In [1]: import numpy as np

In [2]: import numpy.linalg as la

In [3]: np.set_printoptions(precision=2, suppress=True, linewidth=160)

In [4]: arr = np.array([[0.3, 4.0, 3.0, 6.0, 2.0, 9.0],
   ...:     [6.0, 3.3, 8.0, 7.0, 9.0, 8.0],
   ...:     [5.0, 3.0, 0.3, 7.0, 1.0, 9.0],
   ...:     [4.0, 2.0, 1.0, 6.3, 9.0, 2.0],
   ...:     [5.0, 5.0, 2.0, 3.0, 2.3, 8.0],
   ...:     [0.0, 4.0, 3.0, 6.0, 2.0, 9.3]])

In [5]: print(la.matrix_rank(arr, rtol=0.1))
4

In [6]: print([round(float(x), 2) for x in la.svd(arr, compute_uv=False)[:3]])
[29.64, 10.37, 5.51]

In [7]: def softmax(z):
   ...:     e = np.exp(z - z.max(axis=-1, keepdims=True))
   ...:     return e / e.sum(axis=-1, keepdims=True)
   ...: 

In [8]: print(softmax(arr).sum(axis=1))
[1. 1. 1. 1. 1. 1.]

In [9]: print(np.round(softmax(arr[5]), 2) + 0)
[0.   0.   0.   0.04 0.   0.96]

In [10]: att = arr @ arr.T / np.sqrt(6)

In [11]: print(np.round(softmax(att), 2) + 0)
[[0.   1.   0.   0.   0.   0.  ]
 [0.   1.   0.   0.   0.   0.  ]
 [0.   0.95 0.05 0.   0.   0.  ]
 [0.   1.   0.   0.   0.   0.  ]
 [0.   1.   0.   0.   0.   0.  ]
 [0.   1.   0.   0.   0.   0.  ]]

In [12]: print(softmax(att)[5] @ arr)
[6.  3.3 8.  7.  9.  8. ]

In [13]: U, s, Vt = la.svd(arr)

In [14]: print(s)
[29.64 10.37  5.51  4.76  2.6   0.13]

In [15]: print(np.argmax(s[:-1] / (s[1:] + 1e-6)) + 1)
5

In [16]: Y = U[:, :5] @ np.diag(s[:5]) @ Vt[:5]

In [17]: print(round(la.norm(arr - Y, 2), 2), np.round(s[5], 2))
0.13 0.13

In [18]: print(np.round(la.norm(arr - Y) / la.norm(arr), 2))
0.0

In [19]: print(np.round(np.abs(arr - Y).max(), 2))
0.05

In [20]: M = np.load("data.npy")

In [21]: print(M)
[[3. 3. 0.]
 [1. 0. 0.]
 [0. 0. 1.]]

In [22]: print(np.round(la.norm(M[2] - M[1]), 2))
1.41

In [23]: print(round(float(la.norm(M[2], 1)), 2), round(la.norm(M[2], np.inf), 2))
1.0 1.0

In [24]: print(la.norm(M, axis=1))
[4.24 1.   1.  ]

In [25]: Y = M / np.sqrt((M ** 2).mean(axis=1, keepdims=True))

In [26]: print(la.matrix_rank(Y) == la.matrix_rank(M))
True

In [27]: J = np.loadtxt("block9.csv", delimiter=",")

In [28]: print(J)
[[-12.11  16.18   2.29  -4.88  -2.23  -8.69   1.62   0.06   4.89   2.78]
 [  4.6   15.78 -13.98 -16.11 -13.08  -0.91   2.61 -19.49   8.08  -1.6 ]
 [ 12.3   -3.78  13.29 -10.56   3.63 -21.59  17.42 -22.39   2.88 -18.11]
 [ -3.89  15.41 -14.71  -5.97 -10.22   9.    -4.21  -3.41   5.34   3.3 ]
 [-24.29  12.19   9.19   9.42   5.85  -3.17  -4.98  22.39  -0.14   9.29]
 [ 15.21  -8.8   -5.45  -0.42  -1.24   8.8    4.39 -10.05  -0.61 -13.81]
 [-10.83  -9.18  16.72  19.    15.     1.83   0.    23.41  -6.38  -5.  ]
 [ 12.73  -9.21 -14.52   6.01  -3.26  24.18  -3.8    0.01  -2.4   -8.83]
 [-14.12   9.62  -5.7    6.    -1.94   9.78  -9.4   15.6    0.18  10.6 ]
 [-26.48  16.25  15.83   5.91   7.38 -13.48   0.41  18.08   1.88   5.8 ]
 [ -1.9  -10.58  12.19   2.88   6.98 -12.1   -1.22   5.92  -4.67   9.79]
 [-10.32   1.04  -0.17   6.9    1.58   4.71  -8.4   15.09  -2.52  12.01]
 [ 19.12  -6.61 -10.22  -8.28  -6.37   5.09   3.96 -18.9    1.33  -8.99]
 [ -0.06   2.    10.12  -6.81   2.19 -17.59   7.62  -8.81   1.99  -2.39]
 [ 11.09   9.57 -21.3  -15.34 -15.73   7.67  -1.57 -20.13   6.22   1.31]
 [  5.68  -8.39   9.38   3.79   6.91  -3.59   7.79  -2.21  -1.78 -13.58]
 [-20.29  18.21  -3.6    5.3   -1.78   7.08  -6.77  16.29   2.9    7.  ]
 [  8.89 -11.2   -2.72   6.42   2.29  11.39  -0.2    1.61  -3.4   -7.81]
 [-16.71  11.    -1.01   9.89   1.82  10.12  -5.57  18.45   0.52   2.01]
 [-11.33   6.41  -0.08  10.49   3.11  11.08  -2.82  15.28  -0.18  -4.12]
 [  6.     8.57 -14.31  -4.61  -8.29  13.01   1.6   -9.57   4.7  -10.73]
 [ -7.28  -6.63   9.18  13.11   9.18   3.29  -1.99  16.89  -4.72  -0.81]
 [-16.89  18.04   7.42  -9.4   -2.08 -21.21   0.19  -0.17   4.98  14.38]
 [  9.59 -14.6    9.5    1.35   6.33  -7.51   5.43  -4.52  -3.69  -5.65]]

In [29]: print(np.argsort(-la.norm(J, axis=0).round(6), kind="stable")[:3])
[7 0 5]

In [30]: print(la.matrix_rank(J, rtol=0.1))
4

In [31]: print(la.cond(J) > 100)
True

In [32]: print([round(float(x), 2) for x in la.svd(J, compute_uv=False)[:3]])
[109.86, 78.74, 73.19]
